>>> import numpy as np
>>> np.set_printoptions(suppress=True, linewidth=160)
>>> rd = lambda a: np.round(a, 2) + 0
>>> M = np.load("data.npy")
>>> M
array([[2, 3, 2, 3],
       [3, 4, 3, 2],
       [2, 3, 0, 4],
       [3, 2, 4, 4]])
>>> # symmetric
>>> rng = np.random.default_rng(474)
>>> z = rng.permutation(4)
>>> z
array([2, 3, 0, 1])
>>> A2 = M[z][:, z]
>>> np.allclose(A2, M)
False
>>> np.trace(A2)
np.int64(10)
>>> vec = np.array([-3, 7, 6, -8])
>>> rhs = M @ vec
>>> rhs
array([  3,  21, -17,  -3])
>>> rd(np.linalg.solve(M, 2 * rhs))
array([ -6.,  14.,  12., -16.])
>>> rd(np.linalg.solve(M, rhs + M[:, 0]))
array([-2.,  7.,  6., -8.])
>>> np.all(np.linalg.eigvalsh(M) > 0)
np.False_
>>> U, s, Vh = np.linalg.svd(M, full_matrices=False)
>>> rd(np.abs(Vh[0]))
array([0.45, 0.53, 0.43, 0.58])
>>> rd(s)
array([11.19,  2.9 ,  2.08,  0.37])
>>> (s > 1e-8).sum()
np.int64(4)
>>> np.abs(U[:, 0]).round(6).argmax()
np.int64(3)
>>> rd(np.cumsum(s ** 2) / np.sum(s ** 2))
array([0.91, 0.97, 1.  , 1.  ])
>>> O, r_ = np.linalg.qr(M)
>>> rd(O.T @ O)
array([[1., 0., 0., 0.],
       [0., 1., 0., 0.],
       [0., 0., 1., 0.],
       [0., 0., 0., 1.]])
>>> np.allclose(r_.T @ r_, M.T @ M)
True
>>> E = np.load("mat.npy")
>>> E
array([[ 0.,  0.,  2.],
       [ 0.,  0., -1.],
       [ 2., -1.,  0.]])
>>> # symmetric
>>> [round(float(x), 2) for x in np.linalg.svd(E, compute_uv=False)[:3]]
[2.24, 2.24, 0.0]
>>> np.linalg.matrix_rank(E, rtol=0.1)
np.int64(2)
>>> vec = np.array([1, 0, -5])
>>> np.sign((E @ vec).round(6))
array([-1.,  1.,  1.])
>>> np.einsum("ij,j->i", E, vec)
array([-10.,   5.,   2.])
>>> E * vec
array([[  0.,   0., -10.],
       [  0.,   0.,   5.],
       [  2.,  -0.,  -0.]])
>>> E @ vec
array([-10.,   5.,   2.])
>>> ev, vecs = np.linalg.eigh(E)
>>> np.unique(ev.round(6) + 0, return_counts=True)[1]
array([1, 1, 1])
>>> rd(np.linalg.eigvalsh(E + 5 * np.eye(3)))
array([2.76, 5.  , 7.24])
>>> J = np.load("arr.npy")
>>> J
array([[ 0,  0,  0,  6, -6, -6],
       [ 0,  0,  0, -6,  3,  0],
       [ 0,  0,  0,  3,  3, -6],
       [ 6, -6, -6,  2, -2, -2],
       [-6,  3,  0, -2,  1,  0],
       [ 3,  3, -6,  1,  1, -2]])
>>> vec = np.array([0, 0, 2, 1, 2, 2])
>>> rhs = J @ vec
>>> b, lr = np.zeros(6), 1 / np.linalg.norm(J, 2) ** 2
>>> for i in range(150):
...     b -= lr * J.T @ (J @ b - rhs)
...     if i % 50 == 0: print(i, round(np.linalg.norm(J @ b - rhs), 2))
... 
0 12.23
50 0.49
100 0.07
>>> rd(np.linalg.cond(J))
np.float64(5.21)
>>> np.allclose(J @ J.T, J.T @ J)
False
>>> rd(np.linalg.det(J))
np.float64(-72900.0)
>>> np.allclose(J, J.T)
False
>>> feats = np.array([[1.58, 0.13, 0.83, 0.01],
...     [1.4, -0.73, 1.86, 0.23],
...     [-0.3, 0.52, 1.23, 0.86]])
>>> r0, g = feats[1], feats[2]
>>> rd(r0 @ r0)
np.float64(6.01)
>>> rd(r0 @ g)
np.float64(1.69)
>>> pr = (r0 @ g) / (r0 @ r0) * r0
>>> rd(pr)
array([ 0.39, -0.2 ,  0.52,  0.06])
>>> rd(np.linalg.norm(r0 + g) ** 2 + np.linalg.norm(r0 - g) ** 2)
np.float64(17.24)
>>> rd(g - pr)
array([-0.69,  0.72,  0.71,  0.8 ])
>>> r0 = np.array([6, 3, -4, 8]) + 0.5
>>> data = np.outer(r0, r0) / (r0 @ r0)
>>> rd(data)
array([[ 0.3 ,  0.16, -0.16,  0.4 ],
       [ 0.16,  0.09, -0.09,  0.21],
       [-0.16, -0.09,  0.09, -0.21],
       [ 0.4 ,  0.21, -0.21,  0.52]])
>>> # null space of dimension 3
>>> rank = np.linalg.matrix_rank(data)
>>> rank
np.int64(1)
>>> null = np.linalg.svd(data)[2][rank:].T
>>> [int(np.linalg.matrix_rank(data[:, :j + 1])) for j in range(4)]
[1, 1, 1, 1]
>>> np.linalg.matrix_rank(data.T @ data), np.linalg.matrix_rank(data @ data.T)
(np.int64(1), np.int64(1))
>>> np.allclose(data @ null, 0)
True
>>> [int(np.linalg.matrix_rank(data[:i])) for i in range(1, len(data) + 1)]
[1, 1, 1, 1]
>>> s = 10 * 0.2 ** np.arange(3)
>>> K = rng.normal(size=(13, 3)) * rng.permutation(s)
>>> rd(K)
array([[  0.55,   0.  , -16.24],
       [  0.18,   0.  ,   6.62],
       [ -0.11,   0.83,   4.38],
       [  0.26,  -2.32,  -7.22],
       [ -0.06,   0.14,  -2.14],
       [ -0.54,  -0.13,   1.57],
       [ -0.11,   1.44,   8.81],
       [ -0.34,  -0.8 ,  -4.9 ],
       [  0.58,  -5.53, -11.51],
       [  0.09,  -1.88,  -9.9 ],
       [ -0.41,  -2.39, -13.19],
       [  0.09,  -1.34,   0.34],
       [  0.21,  -1.08,  -5.75]])
>>> Ac = K - K.mean(axis=0)
>>> U, s, Vh = np.linalg.svd(Ac, full_matrices=False)
>>> rd(Vh[0] * np.sign(Vh[0, np.abs(Vh[0]).argmax()]))
array([-0.02,  0.15,  0.99])
>>> rd(s ** 2 / (s ** 2).sum())
array([0.97, 0.03, 0.  ])
>>> W0 = np.load("test5.npy")
>>> W0
array([[ 2.02, -4.25, -1.69],
       [ 0.07, -0.99,  4.9 ],
       [-0.45, -0.32, -4.97],
       [-3.18, -0.62, -3.81],
       [ 4.02,  0.59,  2.92],
       [-2.41, -3.49,  2.65],
       [-0.42, -4.61,  1.89],
       [ 1.79,  3.38,  3.22],
       [-2.08,  0.77,  4.48],
       [ 2.3 ,  4.  , -1.92]])
>>> vec = np.array([-5, 2, 4])
>>> a = np.maximum(W0 @ vec, 0)
>>> rd(np.maximum(W0 @ vec, 0) - np.maximum(-W0 @ vec, 0))
array([-25.36,  17.27, -18.27,  -0.58,  -7.24,  15.67,   0.44,  10.69,  29.86, -11.18])
>>> np.flatnonzero(a > 1e-9)
array([1, 5, 6, 7, 8])
>>> W0 * (a > 1e-9)[:, None]
array([[ 0.  , -0.  , -0.  ],
       [ 0.07, -0.99,  4.9 ],
       [-0.  , -0.  , -0.  ],
       [-0.  , -0.  , -0.  ],
       [ 0.  ,  0.  ,  0.  ],
       [-2.41, -3.49,  2.65],
       [-0.42, -4.61,  1.89],
       [ 1.79,  3.38,  3.22],
       [-2.08,  0.77,  4.48],
       [ 0.  ,  0.  , -0.  ]])
>>> rd(np.maximum(W0 @ (3 * vec), 0))
array([ 0.  , 51.81,  0.  ,  0.  ,  0.  , 47.01,  1.32, 32.07, 89.58,  0.  ])
>>> rd(np.tanh(W0 @ vec))
array([-1.  ,  1.  , -1.  , -0.52, -1.  ,  1.  ,  0.41,  1.  ,  1.  , -1.  ])
>>> rd(a)
array([ 0.  , 17.27,  0.  ,  0.  ,  0.  , 15.67,  0.44, 10.69, 29.86,  0.  ])
>>> m1 = np.loadtxt("layer12.csv", delimiter=",")
>>> m1
array([[ 6., -4.,  6.,  6.],
       [ 6., -4.,  6.,  6.],
       [-6.,  4., -6., -6.]])
>>> # row 1 repeats row 0
>>> np.argsort(-np.linalg.norm(m1, axis=0).round(6), kind="stable")[:3]
array([0, 2, 3])
>>> np.linalg.cond(m1) > 100
np.True_
>>> A2 = m1 + rng.integers(-2, 3, (3, 1)) @ rng.integers(-2, 3, (1, 4))
>>> A2
array([[  8.,  -2.,   2.,   6.],
       [  7.,  -3.,   4.,   6.],
       [ -4.,   6., -10.,  -6.]])
>>> np.abs(A2 - m1).sum(axis=1)
array([8., 4., 8.])
>>> A2 - m1
array([[ 2.,  2., -4.,  0.],
       [ 1.,  1., -2.,  0.],
       [ 2.,  2., -4.,  0.]])
>>> np.linalg.matrix_rank(A2 - m1, tol=1e-8)
np.int64(1)
